>>> import numpy as np
>>> import numpy.linalg as la
>>> np.set_printoptions(precision=3, suppress=True, linewidth=200, sign=" ")
>>> tidy = lambda a: np.round(a, 3) + 0
>>> m1 = np.load("w.npy")
>>> m1
array([[ 1.   ,  0.   ,  0.   ,  0.   ,  0.   ],
       [ 0.   ,  0.667,  0.   ,  0.   ,  0.333],
       [ 0.   ,  0.333,  0.667,  0.   ,  0.   ],
       [ 0.   ,  0.   ,  0.   ,  1.   ,  0.   ],
       [ 0.25 ,  0.25 ,  0.25 ,  0.   ,  0.25 ]])
>>> q, Rm = la.qr(m1)
>>> q.shape, Rm.shape
((5, 5), (5, 5))
>>> tidy(q.T @ q)
array([[ 1.,  0.,  0.,  0.,  0.],
       [ 0.,  1.,  0.,  0.,  0.],
       [ 0.,  0.,  1.,  0.,  0.],
       [ 0.,  0.,  0.,  1.,  0.],
       [ 0.,  0.,  0.,  0.,  1.]])
>>> tidy(Rm)
array([[-1.031, -0.061, -0.061,  0.   , -0.061],
       [ 0.   , -0.784, -0.358,  0.   , -0.358],
       [ 0.   ,  0.   , -0.613,  0.   ,  0.114],
       [ 0.   ,  0.   ,  0.   ,  1.   ,  0.   ],
       [ 0.   ,  0.   ,  0.   ,  0.   ,  0.169]])
>>> rng = np.random.default_rng(2679)
>>> z = rng.permutation(5)
>>> z
array([ 4,  2,  0,  1,  3])
>>> other = m1[z][:, z]
>>> other
array([[ 0.25 ,  0.25 ,  0.25 ,  0.25 ,  0.   ],
       [ 0.   ,  0.667,  0.   ,  0.333,  0.   ],
       [ 0.   ,  0.   ,  1.   ,  0.   ,  0.   ],
       [ 0.333,  0.   ,  0.   ,  0.667,  0.   ],
       [ 0.   ,  0.   ,  0.   ,  0.   ,  1.   ]])
>>> tidy(np.sort(np.abs(la.eigvals(other))))
array([ 0.199,  0.448,  0.937,  1.   ,  1.   ])
>>> tidy(la.det(other)), tidy(la.det(m1[z]))
(np.float64(0.083), np.float64(0.083))
>>> np.allclose(other, m1)
False
>>> np.diag(other)
array([ 0.25 ,  0.667,  1.   ,  0.667,  1.   ])
>>> E = np.loadtxt("case9.csv", delimiter=",")
>>> tidy(E)
array([[-0.704,  0.618,  0.07 ,  0.344],
       [-0.704, -0.583,  0.054, -0.403],
       [ 0.   ,  0.467, -0.482, -0.741],
       [-0.101, -0.245, -0.871,  0.413]])
>>> other = E / la.norm(E, axis=1, keepdims=True)
>>> C2 = other @ other.T
>>> tidy(C2)
array([[ 1.,  0.,  0.,  0.],
       [ 0.,  1.,  0.,  0.],
       [ 0.,  0.,  1.,  0.],
       [ 0.,  0.,  0.,  1.]])
>>> tidy(la.norm(other, axis=1))
array([ 1.,  1.,  1.,  1.])
>>> tidy(np.degrees(np.arccos(np.clip(C2[0, 1], -1, 1))))
np.float64(90.0)
>>> W0 = np.load("arr.npy")
>>> W0
array([[  0,   6,  -6,  -8],
       [ -6,   0,   5,   1],
       [  6,  -5,   0, -13],
       [  8,  -1,  13,   0]])
>>> # skew-symmetric
>>> z = rng.permutation(4)
>>> other = W0[:, z] * rng.choice([-1, 1], 4)
>>> other
array([[  0,   8,   6,   6],
       [ -6,  -1,  -5,   0],
       [  6,  13,   0,  -5],
       [  8,   0, -13,  -1]])
>>> left, _, vt = la.svd(W0.T @ other)
>>> tidy(la.lstsq(W0, other)[0])
array([[ 1.,  0.,  0.,  0.],
       [ 0.,  0.,  0.,  1.],
       [ 0.,  0., -1.,  0.],
       [ 0., -1.,  0.,  0.]])
>>> z
array([ 0,  3,  2,  1])
>>> x0 = np.array([2, 4, 3, 1])
>>> x0 @ W0 @ x0
np.int64(0)
>>> q = la.solve(np.eye(4) - W0, np.eye(4) + W0)
>>> tidy(q @ q.T)
array([[ 1.,  0.,  0.,  0.],
       [ 0.,  1.,  0.,  0.],
       [ 0.,  0.,  1.,  0.],
       [ 0.,  0.,  0.,  1.]])
>>> other = np.array([[2, -1], [-1, -2], [1, 2], [1, -1]])
>>> other.T @ W0.T
array([[-20,  -6,   4,  30],
       [-16,  15,  17,  20]])
>>> la.matrix_rank(np.vstack([W0, other.T]))
np.int64(4)
>>> np.einsum("ij->j", W0)
array([  8,   0,  12, -20])
>>> M = np.load("layer14.npy")
>>> M
array([[-3.,  1.,  0.,  0.,  0.],
       [ 0., -3.,  1.,  0.,  0.],
       [ 0.,  0., -3.,  1.,  0.],
       [ 0.,  0.,  0., -3.,  1.],
       [ 0.,  0.,  0.,  0., -3.]])
>>> T = np.stack([M, -3 * M, M[::-1]])
>>> T.shape
(3, 5, 5)
>>> np.einsum("bij,cij->bc", T, T)
array([[  49., -147.,   10.],
       [-147.,  441.,  -30.],
       [  10.,  -30.,   49.]])
>>> (T @ M.T).shape
(3, 5, 5)
